>>> import numpy as np
>>> import numpy.linalg as la
>>> np.set_printoptions(precision=3, suppress=True, linewidth=140)
>>> arr = np.array([[-3, -3, 1], [-3, -3, 1], [2, -2, -3]])
>>> # rank 2
>>> print(round(float(la.det(arr)), 3))
0.0
>>> print(np.round(np.sort(np.abs(la.eigvals(arr))), 3) + 0)
[0. 3. 6.]
>>> print(la.matrix_power(arr, 2))
[[20 16 -9]
 [20 16 -9]
 [-6  6  9]]
>>> print(round(np.abs(la.eigvals(arr)).max(), 3))
6.0
>>> print((arr + arr.T) / 2)
[[-3.  -3.   1.5]
 [-3.  -3.  -0.5]
 [ 1.5 -0.5 -3. ]]
>>> out = np.array([[-1, 1, 0], [-3, 0, -3]])
>>> cent = np.kron(out, arr)
>>> print(la.matrix_rank(cent))
4
>>> print(np.unique(arr.round(6), axis=0).shape)
(2, 3)
>>> print(np.abs(np.diag(la.qr(arr)[1])) > 1e-9)
[ True  True False]
>>> print(la.lstsq(arr[:-1].T, arr[-1])[2])
1
>>> try:
...     la.inv(arr)
... except la.LinAlgError as e:
...     print(repr(e))
... 
LinAlgError('Singular matrix')
>>> print(np.allclose(arr[:-1].T @ la.lstsq(arr[:-1].T, arr[-1])[0], arr[-1]))
False
>>> M = np.cumsum(np.array([[0, -2, -6],
...     [4, 9, -7],
...     [1, -6, 8],
...     [8, 9, -4],
...     [2, 7, -1],
...     [8, -9, -6],
...     [-4, -3, 8],
...     [-7, -6, -1],
...     [3, 6, 0],
...     [-6, -8, -4],
...     [-6, 6, 8],
...     [-6, -2, 7],
...     [-7, -5, 0],
...     [0, -9, -1],
...     [1, 4, -9],
...     [2, -6, -8],
...     [-6, -2, -3]]), axis=0)
>>> print(M)
[[  0  -2  -6]
 [  4   7 -13]
 [  5   1  -5]
 [ 13  10  -9]
 [ 15  17 -10]
 [ 23   8 -16]
 [ 19   5  -8]
 [ 12  -1  -9]
 [ 15   5  -9]
 [  9  -3 -13]
 [  3   3  -5]
 [ -3   1   2]
 [-10  -4   2]
 [-10 -13   1]
 [ -9  -9  -8]
 [ -7 -15 -16]
 [-13 -17 -19]]
>>> cent = M[[7, 10]].astype(float)
>>> for _ in range(7):
...     labels = la.norm(M[:, None] - cent, axis=-1).argmin(axis=1)
...     cent = np.array([M[labels == j].mean(axis=0) for j in range(2)])
... 
>>> print(labels)
[1 0 0 0 0 0 0 0 0 0 0 1 1 1 1 1 1]
>>> print(cent)
[[11.8    5.2   -9.7  ]
 [-7.429 -8.429 -6.286]]
>>> print(np.abs(cent[1] - cent[0]).argmax())
0
